$ python -q
>>> import numpy as np
>>> import numpy.linalg as la
>>> np.set_printoptions(precision=2, suppress=True, linewidth=200, floatmode="fixed")
>>> rnd = lambda a: np.round(a, 2) + 0
>>> K = np.loadtxt("layer15.csv", delimiter=",")
>>> K
array([[1.00, 0.00, 0.00],
       [0.00, 0.00, 0.00],
       [0.00, 0.00, 0.00]])
>>> la.matrix_rank(K, rtol=0.1)
np.int64(1)
>>> la.cond(K) > 100
np.True_
>>> [round(float(x), 2) for x in la.svd(K, compute_uv=False)[:3]]
[1.0, 0.0, 0.0]
>>> rng = np.random.default_rng(351553)
>>> labels = rng.permutation(3)
>>> labels
array([0, 2, 1])
>>> A2 = K[labels][:, labels]
>>> rnd(la.det(A2)), rnd(la.det(K[labels]))
(np.float64(0.0), np.float64(0.0))
>>> A2
array([[1.00, 0.00, 0.00],
       [0.00, 0.00, 0.00],
       [0.00, 0.00, 0.00]])
>>> left, sig, Vt = la.svd(K)
>>> sig
array([1.00, 0.00, 0.00])
>>> A2 = left[:, :1] @ np.diag(sig[:1]) @ Vt[:1]
>>> A2
array([[1.00, 0.00, 0.00],
       [0.00, 0.00, 0.00],
       [0.00, 0.00, 0.00]])
>>> np.abs(K - A2).max()
np.float64(0.0)
>>> rnd(la.norm(K - A2) / la.norm(K))
np.float64(0.0)
>>> la.matrix_rank(A2)
np.int64(1)
>>> F = np.loadtxt("case16.csv", delimiter=",")
>>> F
array([[-0.10, -0.10, -1.40],
       [-2.10,  0.50, -0.50],
       [ 0.80,  1.30, -1.30],
       [-0.70,  0.10,  0.60],
       [-1.30,  1.30,  0.10],
       [ 0.00,  0.80,  0.30],
       [-0.30, -4.80,  0.60],
       [-0.90, -0.40,  0.40],
       [ 0.50,  1.10,  1.80],
       [-1.40, -0.50,  1.30],
       [ 0.60, -0.40, -1.20],
       [ 0.90,  1.50, -1.40],
       [-0.50, -0.30, -0.10],
       [-2.40, -1.20, -0.60],
       [-0.20,  0.50, -0.60],
       [-0.30,  0.70, -0.50],
       [-0.60,  1.00,  2.20],
       [ 0.80, -0.10, -0.90],
       [-0.90,  0.40, -0.20],
       [-1.90,  0.90,  1.40],
       [ 2.10,  0.50,  1.50]])
>>> Ac = F - F.mean(axis=0)
>>> V = la.svd(Ac)[2][:1]
>>> A2 = Ac - Ac @ V.T @ V
>>> rnd((Ac @ V.T).std(axis=0))
array([1.33])
>>> rnd(la.norm(A2) / la.norm(Ac))
np.float64(0.75)
>>> X = np.array([[3, 4, 0], [1, 1, 0], [5, 2, 4], [5, 3, 0]])
>>> X[-1] = X[0] + -3 * X[1]
>>> X
array([[3, 4, 0],
       [1, 1, 0],
       [5, 2, 4],
       [0, 1, 0]])
>>> A2 = np.c_[X[:, :2] @ np.array([[2, 2], [0, 2]]), np.array([-1, 1, 2, 2])]
>>> A2
array([[ 6, 14, -1],
       [ 2,  4,  1],
       [10, 14,  2],
       [ 0,  2,  2]])
>>> rnd(la.norm(la.qr(X)[0].T @ A2, axis=0) ** 2 / ((A2 ** 2).sum(axis=0) + 1e-12))
array([1.00, 1.00, 0.67])
>>> rnd(la.norm(A2 - X @ la.lstsq(X, A2)[0], axis=0))
array([0.00, 0.00, 1.81])
>>> la.matrix_rank(A2)
np.int64(3)
